$ python -q
>>> import numpy as np
>>> np.set_printoptions(suppress=True, linewidth=100)
>>> mat = np.load("mat.npy")
>>> mat.round(1)
array([[ 0.6, -0.4,  0.2],
       [-0.4,  0.5,  0.2],
       [ 0.2,  0.2,  0.9]])
>>> M2 = np.array([[-3, -2, -1], [-1, -2, -3], [-2, -3, -3]])
>>> np.round(np.einsum("ij->j", mat), 1)
array([0.4, 0.3, 1.3])
>>> np.round(np.einsum("ik,kj->ij", mat, M2), 1)
array([[-1.8, -1. ,  0.1],
       [ 0.4, -0.8, -1.7],
       [-2.6, -3.6, -3.6]])
>>> np.vstack([mat, M2.T]).shape
(6, 3)
>>> rng = np.random.default_rng(405)
>>> t = rng.uniform(0, 2 * np.pi, 26)
>>> O, _ = np.linalg.qr(np.array([[0.8, 0.7], [3.1, -1.3], [0.1, 2.3]]))
>>> W0 = 5 * np.c_[np.cos(t), np.sin(t)] @ O.T
>>> W0.round(1) + 0
array([[-2.2, -3.3, -3.1],
       [ 1.4, -2. ,  4.4],
       [-1.4,  2.2, -4.3],
       [-2.2, -3.1, -3.2],
       [-0.2,  4.2, -2.7],
       [ 1.4,  4.8,  0.5],
       [ 1.2, -2.6,  4.1],
       [ 0.6,  4.8, -1.3],
       [ 0. , -4.3,  2.5],
       [-1.1, -4.9,  0.2],
       [ 0.3,  4.6, -1.9],
       [-2.2, -3.2, -3.2],
       [-2.2, -1.8, -4.1],
       [ 2.2,  2.7,  3.5],
       [ 1.8, -0.9,  4.6],
       [-1.5, -4.7, -0.8],
       [ 2.2,  1. ,  4.4],
       [-0.8, -4.9,  0.8],
       [-0.3, -4.6,  1.9],
       [-0.1,  4.3, -2.6],
       [-1.2, -4.8, -0.1],
       [ 2.2,  1.3,  4.3],
       [-1.5,  1.7, -4.4],
       [-2.1, -3.4, -3. ],
       [-2. , -0.1, -4.6],
       [ 2.2,  1.2,  4.3]])
>>> W2 = W0[[17, 19]].astype(float)
>>> for _ in range(4):
...     labels = np.linalg.norm(W0[:, None] - W2, axis=-1).argmin(axis=1)
...     W2 = np.array([W0[labels == j].mean(axis=0) for j in range(2)])
... 
>>> labels
array([0, 0, 1, 0, 1, 1, 0, 1, 0, 0, 1, 0, 0, 1, 0, 0, 0, 0, 0, 1, 0, 0, 1, 0, 1, 0])
>>> np.round(W2[1] - W2[0], 1)
array([ 0.2,  5.9, -2.8])
>>> W2.round(1)
array([[-0.3, -2.6,  0.8],
       [-0.1,  3.2, -2. ]])
>>> np.round(W0.sum(axis=0), 1)
array([ -5.5, -15.8,  -3.7])
>>> np.count_nonzero(W0)
np.int64(78)
>>> np.unravel_index(np.abs(W0).argmax(), W0.shape)
(np.int64(9), np.int64(1))
